$ python3 -q
>>> import numpy as np
>>> from numpy import linalg as LA
>>> np.set_printoptions(precision=1, suppress=True, linewidth=140, sign=" ")
>>> K = np.load("out1.npy")
>>> K
array([[ -1,  -9,  -4,  -7,  -1],
       [ -6,  -2,  -8,  -2,  -8],
       [-13, -13, -20, -11, -17]])
>>> th = np.radians(12)
>>> Rm = np.eye(5)
>>> Rm[1, 1] = Rm[0, 0] = np.cos(th)
>>> Rm[1, 0], Rm[0, 1] = -np.sin(th), np.sin(th)
>>> Rm
array([[ 1. ,  0.2,  0. ,  0. ,  0. ],
       [-0.2,  1. ,  0. ,  0. ,  0. ],
       [ 0. ,  0. ,  1. ,  0. ,  0. ],
       [ 0. ,  0. ,  0. ,  1. ,  0. ],
       [ 0. ,  0. ,  0. ,  0. ,  1. ]])
>>> Y = K @ Rm.T
>>> print(np.abs(Y - K).max(axis=0))
[ 2.4  3.   0.   0.   0. ]
>>> Y
array([[ -2.8,  -8.6,  -4. ,  -7. ,  -1. ],
       [ -6.3,  -0.7,  -8. ,  -2. ,  -8. ],
       [-15.4, -10. , -20. , -11. , -17. ]])
>>> J = np.diag(3 * np.array([1, 3, 2, 2])) + np.array([[0, -3, 0, 2], [-3, 0, -1, 3], [-3, 2, 0, 2], [-1, 1, -3, -1]])
>>> J
array([[ 3, -3,  0,  2],
       [-3,  9, -1,  3],
       [-3,  2,  6,  2],
       [-1,  1, -3,  5]])
>>> Y = LA.inv(J)
>>> round(float(LA.slogdet(J)[0]), 1)
1.0
>>> round(float(LA.det(J) * LA.det(Y)), 1)
1.0
>>> print(round(LA.cond(J), 1))
5.6
>>> m1 = np.loadtxt("sample3.csv", delimiter=",")
>>> m1
array([[ 6.,  5.,  5., -5.,  0.,  9.],
       [ 5.,  6.,  5.,  5., -5.,  0.],
       [ 5.,  5.,  6.,  5.,  5., -5.],
       [-5.,  5.,  5.,  6.,  5.,  5.],
       [ 0., -5.,  5.,  5.,  6.,  5.],
       [ 9.,  0., -5.,  5.,  5.,  6.]])
>>> u = np.array([-3, 3, 1, 3, 3, 2])
>>> Y = m1 + np.outer(u, np.eye(6)[0])
>>> LA.matrix_rank(LA.inv(Y) - LA.inv(m1), tol=1e-8)
np.int64(1)
>>> round(LA.det(Y) / LA.det(m1), 1), round(1 + LA.solve(m1, u)[0], 1)
(np.float64(0.9), np.float64(0.9))
>>> Y
array([[ 3.,  5.,  5., -5.,  0.,  9.],
       [ 8.,  6.,  5.,  5., -5.,  0.],
       [ 6.,  5.,  6.,  5.,  5., -5.],
       [-2.,  5.,  5.,  6.,  5.,  5.],
       [ 3., -5.,  5.,  5.,  6.,  5.],
       [11.,  0., -5.,  5.,  5.,  6.]])
>>> ev, V = LA.eigh(m1)
>>> vec = np.array([6, 0, 4, 3, 1, 6])
>>> np.abs(m1).sum(axis=1).max(), round(np.abs(ev).max(), 1)
(np.float64(31.0), np.float64(19.2))
>>> vec @ m1 @ vec
np.float64(1486.0)
>>> round(vec @ m1 @ vec / (vec @ vec), 1), round(float(ev[0]), 1), round(ev[-1], 1)
(np.float64(15.2), -11.9, np.float64(19.2))
>>> vec = np.array([-8, 1, 6, 4, -7, -7])
>>> print((m1 * vec).sum(axis=1))
[ -96.   51.   21.   29.  -32. -159.]
>>> m1 @ np.eye(6)[5]
array([ 9.,  0., -5.,  5.,  5.,  6.])
>>> O, Rm = LA.qr(m1)
>>> np.trace(O @ O.T)
np.float64(6.0)
>>> O.round(1) + 0
array([[-0.4, -0.3, -0.2,  0.7,  0.3, -0.4],
       [-0.4, -0.4, -0.2, -0.2, -0.8, -0.2],
       [-0.4, -0.3, -0.3, -0.2,  0.3,  0.7],
       [ 0.4, -0.6, -0.1, -0.5,  0.4, -0.4],
       [ 0. ,  0.5, -0.8, -0.2,  0. , -0.2],
       [-0.6,  0.3,  0.4, -0.5,  0.3, -0.3]])
>>> np.round(O.T @ O, 1) + 0
array([[ 1.,  0.,  0.,  0.,  0.,  0.],
       [ 0.,  1.,  0.,  0.,  0.,  0.],
       [ 0.,  0.,  1.,  0.,  0.,  0.],
       [ 0.,  0.,  0.,  1.,  0.,  0.],
       [ 0.,  0.,  0.,  0.,  1.,  0.],
       [ 0.,  0.,  0.,  0.,  0.,  1.]])
>>> print(np.round(O @ Rm, 1) + 0)
[[ 6.  5.  5. -5.  0.  9.]
 [ 5.  6.  5.  5. -5.  0.]
 [ 5.  5.  6.  5.  5. -5.]
 [-5.  5.  5.  6.  5.  5.]
 [ 0. -5.  5.  5.  6.  5.]
 [ 9.  0. -5.  5.  5.  6.]]
>>> print(np.abs(np.diag(Rm)))
[ 13.9  10.8  10.2  11.6   8.9  11.8]
>>> Uu, sigma, Vt = LA.svd(O, full_matrices=False)
>>> (sigma > 1e-8).sum()
np.int64(6)
>>> round(np.sqrt((sigma ** 2).sum()), 1), round(float(LA.norm(O)), 1)
(np.float64(2.4), 2.4)
>>> sigma / sigma[0]
array([ 1.,  1.,  1.,  1.,  1.,  1.])
>>> np.round(Uu.T @ Uu, 1) + 0
array([[ 1.,  0.,  0.,  0.,  0.,  0.],
       [ 0.,  1.,  0.,  0.,  0.,  0.],
       [ 0.,  0.,  1.,  0.,  0.,  0.],
       [ 0.,  0.,  0.,  1.,  0.,  0.],
       [ 0.,  0.,  0.,  0.,  1.,  0.],
       [ 0.,  0.,  0.,  0.,  0.,  1.]])
>>> E = np.load("dump.npy")
>>> print(E)
[[-2  0  0 -1  0 -2]
 [ 0 -1  0  1  0  0]
 [ 0  0  2  0  2  0]
 [ 0  2  0  0  0 -1]
 [ 0  0  2  0  2  0]
 [-2  1  0  1  0  1]]
>>> Uu, sigma, Vt = LA.svd(K)
>>> sigma.round(1) + 0
array([ 37.2,   9.2,   0. ])
>>> Y = Uu[:, :2] @ np.diag(sigma[:2]) @ Vt[:2]
>>> round(np.abs(K - Y).max(), 1)
np.float64(0.0)
>>> round(LA.norm(K - Y, 2), 1), np.round(sigma[2], 1)
(np.float64(0.0), np.float64(0.0))
>>> rng = np.random.default_rng(61)
>>> labels = rng.permutation(6)
>>> labels
array([ 4,  3,  0,  2,  1,  5])
>>> Y = E[labels][:, labels]
>>> print(np.round(np.sort(np.abs(LA.eigvals(Y))), 1) + 0)
[ 0.   1.8  1.8  1.9  3.1  4. ]
>>> np.diag(Y)
array([ 2,  0, -2,  2, -1,  1])
>>> np.allclose(Y, E)
False
>>> print(round(float(LA.det(Y)), 1), round(float(LA.det(E[labels])), 1))
0.0 0.0
>>> print(np.trace(Y))
2
>>> data = np.loadtxt("mat.csv", delimiter=",")
>>> print(data)
[[ 0.  0.  0.  0.  1.  3.]
 [ 0.  0.  0.  0.  2.  1.]
 [ 0.  0.  0.  0. -2. -1.]
 [ 0.  0.  0.  0.  2. -3.]
 [ 1.  2. -2.  2.  0.  0.]
 [ 3.  1. -1. -3.  0.  0.]]
>>> print(np.allclose(data[:-1].T @ LA.lstsq(data[:-1].T, data[-1])[0], data[-1]))
False
>>> np.round(data @ LA.pinv(data) @ data, 1) + 0
array([[ 0.,  0.,  0.,  0.,  1.,  3.],
       [ 0.,  0.,  0.,  0.,  2.,  1.],
       [ 0.,  0.,  0.,  0., -2., -1.],
       [ 0.,  0.,  0.,  0.,  2., -3.],
       [ 1.,  2., -2.,  2.,  0.,  0.],
       [ 3.,  1., -1., -3.,  0.,  0.]])
>>> np.round(np.trace(LA.pinv(data) @ data), 1)
np.float64(4.0)
>>> LA.cond(data) > 100
np.True_
>>> np.argsort(-LA.norm(data, axis=0).round(6), kind="stable")[:3]
array([ 5,  3,  4])
>>> Uu, sigma, Vt = LA.svd(data)
>>> np.argmax(sigma[:-1] / (sigma[1:] + 1e-6)) + 1
np.int64(4)
>>> sigma.round(1) + 0
array([ 4.5,  4.5,  3.6,  3.6,  0. ,  0. ])
>>> Y = Uu[:, :4] @ np.diag(sigma[:4]) @ Vt[:4]
>>> np.round(LA.norm(data - Y) / LA.norm(data), 1)
np.float64(0.0)
>>> print(LA.matrix_rank(Y))
4
>>> ev, V = LA.eigh(data)
>>> vec = np.array([9, 6, 0, 4, 6, 3])
>>> round(vec @ data @ vec / (vec @ vec), 1), np.round(ev[0], 1), round(ev[-1], 1)
(np.float64(2.7), np.float64(-4.5), np.float64(4.5))
>>> np.abs(data).sum(axis=1).max(), round(np.abs(ev).max(), 1)
(np.float64(8.0), np.float64(4.5))
>>> V * np.maximum(ev, 0) @ V.T
array([[ 1.1,  0.6, -0.6, -0.7,  0.5,  1.5],
       [ 0.6,  0.7, -0.7,  0.2,  1. ,  0.5],
       [-0.6, -0.7,  0.7, -0.2, -1. , -0.5],
       [-0.7,  0.2, -0.2,  1.6,  1. , -1.5],
       [ 0.5,  1. , -1. ,  1. ,  1.8,  0.1],
       [ 1.5,  0.5, -0.5, -1.5,  0.1,  2.2]])
>>> ev, V = LA.eigh(data)
>>> np.abs(V[:, -1])
array([ 0.5,  0.2,  0.2,  0.4,  0.1,  0.7])
>>> np.round(V @ np.diag(ev) @ V.T, 1) + 0
array([[ 0.,  0.,  0.,  0.,  1.,  3.],
       [ 0.,  0.,  0.,  0.,  2.,  1.],
       [ 0.,  0.,  0.,  0., -2., -1.],
       [ 0.,  0.,  0.,  0.,  2., -3.],
       [ 1.,  2., -2.,  2.,  0.,  0.],
       [ 3.,  1., -1., -3.,  0.,  0.]])
>>> np.round(V.T @ V, 1) + 0
array([[ 1.,  0.,  0.,  0.,  0.,  0.],
       [ 0.,  1.,  0.,  0.,  0.,  0.],
       [ 0.,  0.,  1.,  0.,  0.,  0.],
       [ 0.,  0.,  0.,  1.,  0.,  0.],
       [ 0.,  0.,  0.,  0.,  1.,  0.],
       [ 0.,  0.,  0.,  0.,  0.,  1.]])
>>> LA.eigvalsh(data + 3 * np.eye(6))
array([-1.5, -0.6,  3. ,  3. ,  6.6,  7.5])
>>> arr = np.loadtxt("m.csv", delimiter=",")
>>> arr
array([[ 0.4, -1. ,  0.4],
       [ 2.4, -1.4,  0.2],
       [ 0.3, -0.1,  0.5],
       [-0.2,  0.1,  0.4],
       [ 0.5, -1.4, -0.6],
       [ 2. , -2.3, -0.2],
       [ 2. , -1.7,  0.2],
       [ 2.8, -1.8,  0.1],
       [ 1.9, -1.7,  0.1],
       [-0.4,  0.2, -0.1],
       [ 2.6, -1.9, -0.3],
       [ 1.8, -1.7, -0.1],
       [ 0.8, -1.7,  0.1],
       [ 0.6, -0.5,  0.5],
       [ 1.3, -0.5,  0.6],
       [ 2.7, -1.9,  0.1],
       [ 1.6, -0.3,  0.2],
       [ 0.9, -1.7, -0.5],
       [ 1.1, -0.6, -0.1]])
>>> proj = np.triu(np.array([[2, 3, -1, 3], [-1, 2, -1, 3], [1, -2, 3, -3], [2, -2, 0, 3]]), 1) + np.eye(4)
>>> Y = proj @ J @ LA.inv(proj)
>>> proj @ J - J @ proj
array([[ -9.,  19., -18.,  22.],
       [  0.,  10.,  -9.,  -8.],
       [  3.,   6.,   8.,   6.],
       [  0.,   3.,   0.,  -9.]])
>>> Y
array([[ -6.,  43.,  19., -30.],
       [ -3.,  19.,   0., -32.],
       [  0.,  -1.,  14.,  32.],
       [ -1.,   4.,   0.,  -4.]])
>>> print(np.trace(Y), np.trace(J))
23.0 23
>>> labels = rng.permutation(3)
>>> Y = arr[:, labels] * rng.choice([-1, 1], 3)
>>> Y
array([[-0.4, -0.4, -1. ],
       [-0.2, -2.4, -1.4],
       [-0.5, -0.3, -0.1],
       [-0.4,  0.2,  0.1],
       [ 0.6, -0.5, -1.4],
       [ 0.2, -2. , -2.3],
       [-0.2, -2. , -1.7],
       [-0.1, -2.8, -1.8],
       [-0.1, -1.9, -1.7],
       [ 0.1,  0.4,  0.2],
       [ 0.3, -2.6, -1.9],
       [ 0.1, -1.8, -1.7],
       [-0.1, -0.8, -1.7],
       [-0.5, -0.6, -0.5],
       [-0.6, -1.3, -0.5],
       [-0.1, -2.7, -1.9],
       [-0.2, -1.6, -0.3],
       [ 0.5, -0.9, -1.7],
       [ 0.1, -1.1, -0.6]])
>>> Uu, _, Vt = LA.svd(arr.T @ Y)
>>> np.round(LA.lstsq(arr, Y)[0], 1) + 0
array([[ 0., -1.,  0.],
       [ 0.,  0.,  1.],
       [-1.,  0.,  0.]])
>>> labels = rng.permutation(4)
>>> labels
array([ 3,  1,  2,  0])
>>> Y = J[labels][:, labels]
>>> print(Y)
[[ 5  1 -3 -1]
 [ 3  9 -1 -3]
 [ 2  2  6 -3]
 [ 2 -3  0  3]]
>>> round(LA.det(Y), 1), round(float(LA.det(J[labels])), 1)
(np.float64(856.0), -856.0)
